$ python3 -q
>>> import numpy as np
>>> np.set_printoptions(suppress=True, linewidth=160)
>>> def tidy(a):
...     return np.round(a, 3) + 0
... 
>>> W0 = np.loadtxt("x.csv", delimiter=",")
>>> print(tidy(W0))
[[ 0.411 -0.254  0.016  0.129 -0.011  0.158 -0.053  0.116  0.137  0.229  0.008 -0.219]
 [-0.254  0.753 -0.127  0.177 -0.095  0.053 -0.175 -0.04   0.129  0.051 -0.013  0.102]
 [ 0.016 -0.127  0.328 -0.109  0.059  0.321 -0.045  0.067  0.079 -0.208  0.002  0.172]
 [ 0.129  0.177 -0.109  0.583  0.287 -0.042 -0.002  0.16   0.135 -0.086 -0.114 -0.186]
 [-0.011 -0.095  0.059  0.287  0.612  0.048  0.169 -0.299  0.061 -0.13  -0.03   0.02 ]
 [ 0.158  0.053  0.321 -0.042  0.048  0.564 -0.251 -0.076  0.19  -0.002  0.056  0.055]
 [-0.053 -0.175 -0.045 -0.002  0.169 -0.251  0.485  0.065  0.15   0.117 -0.051  0.283]
 [ 0.116 -0.04   0.067  0.16  -0.299 -0.076  0.065  0.703  0.127 -0.165 -0.134  0.054]
 [ 0.137  0.129  0.079  0.135  0.061  0.19   0.15   0.127  0.366  0.23  -0.026  0.201]
 [ 0.229  0.051 -0.208 -0.086 -0.13  -0.002  0.117 -0.165  0.23   0.663  0.085 -0.013]
 [ 0.008 -0.013  0.002 -0.114 -0.03   0.056 -0.051 -0.134 -0.026  0.085  0.048 -0.015]
 [-0.219  0.102  0.172 -0.186  0.02   0.055  0.283  0.054  0.201 -0.013 -0.015  0.484]]
>>> w, V = np.linalg.eigh(W0)
>>> print(tidy(np.linalg.svd(W0, compute_uv=False)))
[1. 1. 1. 1. 1. 1. 0. 0. 0. 0. 0. 0.]
>>> print(tidy(np.linalg.eigvalsh(W0 @ W0)))
[0. 0. 0. 0. 0. 0. 1. 1. 1. 1. 1. 1.]
>>> print((w > 1e-8).sum(), (w < -1e-8).sum())
6 0
>>> print(w.sum(), tidy(np.trace(W0)))
6.0 6.0
>>> w, V = np.linalg.eigh(W0)
>>> vec = np.array([2, 1, 2, 2, 0, 0, 0, 2, 1, 0, 2, 1])
>>> print(tidy(vec @ W0 @ vec / (vec @ vec)), tidy(w[0]), tidy(w[-1]))
0.517 0.0 1.0
>>> print(tidy(np.linalg.eigvalsh(W0[1:, 1:])))
[0.    0.    0.    0.    0.    0.589 1.    1.    1.    1.    1.   ]
>>> print(tidy(V * np.maximum(w, 0) @ V.T))
[[ 0.411 -0.254  0.016  0.129 -0.011  0.158 -0.053  0.116  0.137  0.229  0.008 -0.219]
 [-0.254  0.753 -0.127  0.177 -0.095  0.053 -0.175 -0.04   0.129  0.051 -0.013  0.102]
 [ 0.016 -0.127  0.328 -0.109  0.059  0.321 -0.045  0.067  0.079 -0.208  0.002  0.172]
 [ 0.129  0.177 -0.109  0.583  0.287 -0.042 -0.002  0.16   0.135 -0.086 -0.114 -0.186]
 [-0.011 -0.095  0.059  0.287  0.612  0.048  0.169 -0.299  0.061 -0.13  -0.03   0.02 ]
 [ 0.158  0.053  0.321 -0.042  0.048  0.564 -0.251 -0.076  0.19  -0.002  0.056  0.055]
 [-0.053 -0.175 -0.045 -0.002  0.169 -0.251  0.485  0.065  0.15   0.117 -0.051  0.283]
 [ 0.116 -0.04   0.067  0.16  -0.299 -0.076  0.065  0.703  0.127 -0.165 -0.134  0.054]
 [ 0.137  0.129  0.079  0.135  0.061  0.19   0.15   0.127  0.366  0.23  -0.026  0.201]
 [ 0.229  0.051 -0.208 -0.086 -0.13  -0.002  0.117 -0.165  0.23   0.663  0.085 -0.013]
 [ 0.008 -0.013  0.002 -0.114 -0.03   0.056 -0.051 -0.134 -0.026  0.085  0.048 -0.015]
 [-0.219  0.102  0.172 -0.186  0.02   0.055  0.283  0.054  0.201 -0.013 -0.015  0.484]]
>>> print(tidy(np.abs(W0).sum(axis=1).max()), tidy(np.abs(w).max()))
2.011 1.0
>>> print(tidy(vec @ W0 @ vec))
11.898
>>> print(tidy(np.trace(np.linalg.pinv(W0) @ W0)))
6.0
>>> print(tidy(W0 @ np.linalg.pinv(W0) @ W0))
[[ 0.411 -0.254  0.016  0.129 -0.011  0.158 -0.053  0.116  0.137  0.229  0.008 -0.219]
 [-0.254  0.753 -0.127  0.177 -0.095  0.053 -0.175 -0.04   0.129  0.051 -0.013  0.102]
 [ 0.016 -0.127  0.328 -0.109  0.059  0.321 -0.045  0.067  0.079 -0.208  0.002  0.172]
 [ 0.129  0.177 -0.109  0.583  0.287 -0.042 -0.002  0.16   0.135 -0.086 -0.114 -0.186]
 [-0.011 -0.095  0.059  0.287  0.612  0.048  0.169 -0.299  0.061 -0.13  -0.03   0.02 ]
 [ 0.158  0.053  0.321 -0.042  0.048  0.564 -0.251 -0.076  0.19  -0.002  0.056  0.055]
 [-0.053 -0.175 -0.045 -0.002  0.169 -0.251  0.485  0.065  0.15   0.117 -0.051  0.283]
 [ 0.116 -0.04   0.067  0.16  -0.299 -0.076  0.065  0.703  0.127 -0.165 -0.134  0.054]
 [ 0.137  0.129  0.079  0.135  0.061  0.19   0.15   0.127  0.366  0.23  -0.026  0.201]
 [ 0.229  0.051 -0.208 -0.086 -0.13  -0.002  0.117 -0.165  0.23   0.663  0.085 -0.013]
 [ 0.008 -0.013  0.002 -0.114 -0.03   0.056 -0.051 -0.134 -0.026  0.085  0.048 -0.015]
 [-0.219  0.102  0.172 -0.186  0.02   0.055  0.283  0.054  0.201 -0.013 -0.015  0.484]]
>>> print(np.abs(np.diag(np.linalg.qr(W0)[1])) > 1e-9)
[ True  True  True  True  True  True False False False False False False]
>>> print(np.linalg.lstsq(W0[:-1].T, W0[-1])[2])
6
>>> F = np.loadtxt("layer16.csv", delimiter=",")
>>> print(F)
[[ 0.523 -0.917  0.168  1.224  0.791  0.557  0.102 -0.415 -0.2    0.596]
 [ 0.179 -0.312 -0.018  0.525  0.324  0.4    0.018 -0.231 -0.116  0.405]
 [-0.353  0.498 -0.09  -0.57  -0.387 -0.104 -0.049  0.234  0.075 -0.202]
 [-1.399  2.098 -0.503 -2.111 -1.502 -0.127 -0.196  0.806  0.238 -0.459]
 [ 0.259 -0.223  0.097 -0.013  0.064 -0.447  0.022 -0.05   0.064 -0.276]
 [-0.923  1.185 -0.212 -1.275 -0.917 -0.048 -0.127  0.591  0.136 -0.386]]
>>> f = np.array([2, 0])
>>> print(np.polyval(f, F[4]))
[ 0.518 -0.446  0.194 -0.026  0.128 -0.894  0.044 -0.1    0.128 -0.552]
>>> left, sv = np.linalg.svd(F)
Traceback (most recent call last):
  File "<python-input-25>", line 1, in <module>
    left, sv = np.linalg.svd(F)
    ^^^^^^^^
ValueError: too many values to unpack (expected 2)
>>> left, sv, Vt = np.linalg.svd(F, full_matrices=False)
>>> print(tidy(left.T @ left))
[[1. 0. 0. 0. 0. 0.]
 [0. 1. 0. 0. 0. 0.]
 [0. 0. 1. 0. 0. 0.]
 [0. 0. 0. 1. 0. 0.]
 [0. 0. 0. 0. 1. 0.]
 [0. 0. 0. 0. 0. 1.]]
>>> print(np.allclose(left * sv @ Vt, F))
True
>>> print((sv > 1e-8).sum())
6
>>> print(tidy(np.abs(Vt[0])))
[0.358 0.528 0.112 0.571 0.399 0.082 0.052 0.226 0.07  0.171]
>>> print(tidy(sv / sv[0]))
[1.    0.2   0.04  0.008 0.002 0.   ]
>>> print(left.shape, sv.shape, Vt.shape)
(6, 6) (6,) (6, 10)
>>> print(tidy(np.sqrt((sv ** 2).sum())), tidy(np.linalg.norm(F)))
5.103 5.103
>>> print(tidy(left.T @ F @ Vt.T))
[[5.    0.    0.    0.    0.    0.   ]
 [0.    1.    0.    0.    0.    0.   ]
 [0.    0.    0.2   0.    0.    0.   ]
 [0.    0.    0.    0.04  0.    0.   ]
 [0.    0.    0.    0.    0.009 0.   ]
 [0.    0.    0.    0.    0.    0.002]]
>>> print(tidy(np.cumsum(sv ** 2) / np.sum(sv ** 2)))
[0.96  0.998 1.    1.    1.    1.   ]
>>> print(np.linalg.norm(F, axis=1).argmax())
3
>>> print(tidy(np.linalg.norm(F, 2)))
5.0
>>> print(tidy(np.linalg.norm(F, 1)), tidy(np.linalg.norm(F, np.inf)))
5.718 9.439
>>> print(tidy(np.linalg.norm(F[1], 1)), tidy(np.linalg.norm(F[1], np.inf)))
2.528 0.525
